% python3 -q
>>> import numpy as np
>>> np.set_printoptions(suppress=True, linewidth=100)
>>> tidy = lambda a: np.round(a, 4) + 0
>>> m1 = np.load("block7.npy")
>>> m1
array([[-3, -8, -3, -8],
       [-1, -9, -1, -9],
       [-3, -8, -3, -8],
       [-1, -9, -1, -9]])
>>> np.einsum("ij,ji->", m1, m1)
np.int64(424)
>>> print(tidy(np.linalg.eigvals(m1).sum().real))
-24.0
>>> tidy(np.linalg.det(m1.T))
np.float64(0.0)
>>> np.einsum("ii->", m1)
np.int64(-24)
>>> arr = np.load("layer16.npy")
>>> arr
array([[ 1, 12,  3],
       [ 1, 12,  3],
       [ 0,  8,  2],
       [ 3, 12,  3]])
>>> left, sigma, vt = np.linalg.svd(arr)
>>> tidy(sigma)
array([23.1151,  1.9211,  0.    ])
>>> Y = left[:, :2] @ np.diag(sigma[:2]) @ vt[:2]
>>> tidy(np.abs(arr - Y).max())
np.float64(0.0)
>>> print(tidy(np.linalg.norm(arr - Y, 2)), tidy(sigma[2]))
0.0 0.0
>>> tidy(np.linalg.norm(arr - Y) / np.linalg.norm(arr))
np.float64(0.0)
>>> tidy(Y)
array([[ 1., 12.,  3.],
       [ 1., 12.,  3.],
       [ 0.,  8.,  2.],
       [ 3., 12.,  3.]])
>>> gram = arr.T @ arr
>>> np.diag(gram)
array([ 11, 496,  31])
>>> np.linalg.matrix_rank(gram)
np.int64(2)
>>> np.trace(gram), (arr ** 2).sum()
(np.int64(538), np.int64(538))
>>> tidy(np.linalg.eigvalsh(gram)[::-1])
array([534.3093,   3.6907,   0.    ])
>>> F = np.loadtxt("run13.csv", delimiter=",")
>>> F
array([[ 0.,  1.,  0., -2.],
       [ 0.,  0.,  0., -3.],
       [ 0.,  0.,  0.,  0.],
       [ 0.,  0.,  0.,  0.]])
>>> Y = np.array([[1, 1, 0], [-1, 0, -1], [-1, 1, -1], [2, 1, -1]])
>>> np.vstack([F, Y.T]).shape
(7, 4)
>>> np.einsum("ik,kj->ij", F, Y)
array([[-5., -2.,  1.],
       [-6., -3.,  3.],
       [ 0.,  0.,  0.],
       [ 0.,  0.,  0.]])
>>> print(np.linalg.matrix_rank(np.vstack([F, Y.T])))
4
>>> np.einsum("ik,kj->ji", F, Y)
array([[-5., -6.,  0.,  0.],
       [-2., -3.,  0.,  0.],
       [ 1.,  3.,  0.,  0.]])
>>> (np.linalg.matrix_power((F != 0) + (F.T != 0) + np.eye(4), 4) > 0).astype(int)
array([[1, 1, 0, 1],
       [1, 1, 0, 1],
       [0, 0, 1, 0],
       [1, 1, 0, 1]])
>>> def softmax(z):
...     e = np.exp(z - z.max(axis=-1, keepdims=True))
...     return e / e.sum(axis=-1, keepdims=True)
... 
>>> tidy(softmax(10 * m1[3]))
array([0.5, 0. , 0.5, 0. ])
>>> scores = m1 @ m1.T / np.sqrt(4)
>>> print(tidy(softmax(scores)[3] @ m1))
[-1.0018 -8.9991 -1.0018 -8.9991]
>>> tidy(softmax(scores + np.triu(np.full(scores.shape, -np.inf), 1)))
array([[1.    , 0.    , 0.    , 0.    ],
       [0.0009, 0.9991, 0.    , 0.    ],
       [0.1065, 0.787 , 0.1065, 0.    ],
       [0.0005, 0.4995, 0.0005, 0.4995]])
>>> data = np.array([[2, 2, 2, 2, 2, 2],
...     [2, 1, 2, 1, 2, 1],
...     [2, 2, 2, 2, 2, 2],
...     [2, 2, 2, 2, 2, 2],
...     [2, 1, 2, 1, 2, 1],
...     [2, 2, 2, 2, 2, 2]])
>>> Y = data[0, 0] * data[1:] - np.outer(data[1:, 0], data[0])
>>> Y
array([[ 0, -2,  0, -2,  0, -2],
       [ 0,  0,  0,  0,  0,  0],
       [ 0,  0,  0,  0,  0,  0],
       [ 0, -2,  0, -2,  0, -2],
       [ 0,  0,  0,  0,  0,  0]])
>>> data[:, 0] / data[0, 0]
array([1., 1., 1., 1., 1., 1.])
>>> np.flatnonzero(~Y.round(6).any(axis=1))
array([1, 2, 4])
>>> t3 = np.stack([m1, -2 * m1, m1[::-1]])
>>> t3.shape
(3, 4, 4)
>>> print(tidy(np.linalg.norm(t3, axis=(1, 2))))
[24.8998 49.7996 24.8998]
>>> rng = np.random.default_rng(542)
>>> z = rng.permutation(6)
>>> z
array([5, 4, 2, 1, 0, 3])
>>> Y = data[z][:, z]
>>> print(Y)
[[2 2 2 2 2 2]
 [1 2 2 1 2 1]
 [2 2 2 2 2 2]
 [1 2 2 1 2 1]
 [2 2 2 2 2 2]
 [2 2 2 2 2 2]]
>>> np.allclose(Y, data)
False
>>> np.trace(Y)
np.int64(11)
>>> np.diag(Y)
array([2, 2, 2, 1, 2, 2])
>>> A = np.loadtxt("case14.csv", delimiter=",")
>>> print(A)
[[ 6.3948  4.3791  2.9139]
 [ 3.5075 -1.7348  5.4879]
 [ 6.2908 -3.1337 -3.1027]]
>>> tidy(np.linalg.norm(A, axis=0))
array([9.6317, 5.6574, 6.9451])
>>> tidy(np.linalg.norm(A, 2))
np.float64(10.0)
>>> print(tidy(A[0] @ A[2]))
17.4647
>>> print(tidy(np.linalg.norm(A, 1)), tidy(np.linalg.norm(A, np.inf)))
16.1931 13.6878
>>> print(tidy(np.linalg.norm(A[0] - A[2])))
9.6256
>>> np.linalg.norm(A, axis=1).argmax()
np.int64(0)
>>> Y = np.linalg.inv(A)
>>> tidy(np.linalg.slogdet(A)[0])
np.float64(1.0)
>>> np.allclose(Y, A.T)
False
>>> t3 = np.stack([A, -2 * A, A[::-1]])
>>> tidy(np.linalg.det(t3))
array([  343.0042, -2744.0335,  -343.0042])
>>> tidy(np.linalg.norm(t3, axis=(1, 2)))
array([13.1534, 26.3067, 13.1534])
>>> (t3 @ A.T).shape
(3, 3, 3)
>>> print(np.linalg.matrix_rank(t3))
[3 3 3]
>>> K = np.load("m.npy")
>>> K
array([[ 5.,  4.,  5.,  1.],
       [-5.,  6., -8.,  3.],
       [-8., -5.,  0., -1.],
       [ 0.,  0.,  0.,  3.]])
>>> K.reshape(-1, 2)
array([[ 5.,  4.],
       [ 5.,  1.],
       [-5.,  6.],
       [-8.,  3.],
       [-8., -5.],
       [ 0., -1.],
       [ 0.,  0.],
       [ 0.,  3.]])
>>> K.ravel(order="F")
array([ 5., -5., -8.,  0.,  4.,  6., -5.,  0.,  5., -8.,  0.,  0.,  1.,  3., -1.,  3.])
>>> K.reshape(2, -1)
array([[ 5.,  4.,  5.,  1., -5.,  6., -8.,  3.],
       [-8., -5.,  0., -1.,  0.,  0.,  0.,  3.]])
>>> t3 = K.reshape(4, 2, -1)
>>> t3.transpose(1, 0, 2)
array([[[ 5.,  4.],
        [-5.,  6.],
        [-8., -5.],
        [ 0.,  0.]],

       [[ 5.,  1.],
        [-8.,  3.],
        [ 0., -1.],
        [ 0.,  3.]]])
>>> t3.shape
(4, 2, 2)
>>> np.einsum("ihd,ihd->ih", t3, t3)
array([[41., 26.],
       [61., 73.],
       [89.,  1.],
       [ 0.,  9.]])
>>> np.swapaxes(t3, 1, 2)[1]
array([[-5., -8.],
       [ 6.,  3.]])
>>> t3[:, 0]
array([[ 5.,  4.],
       [-5.,  6.],
       [-8., -5.],
       [ 0.,  0.]])
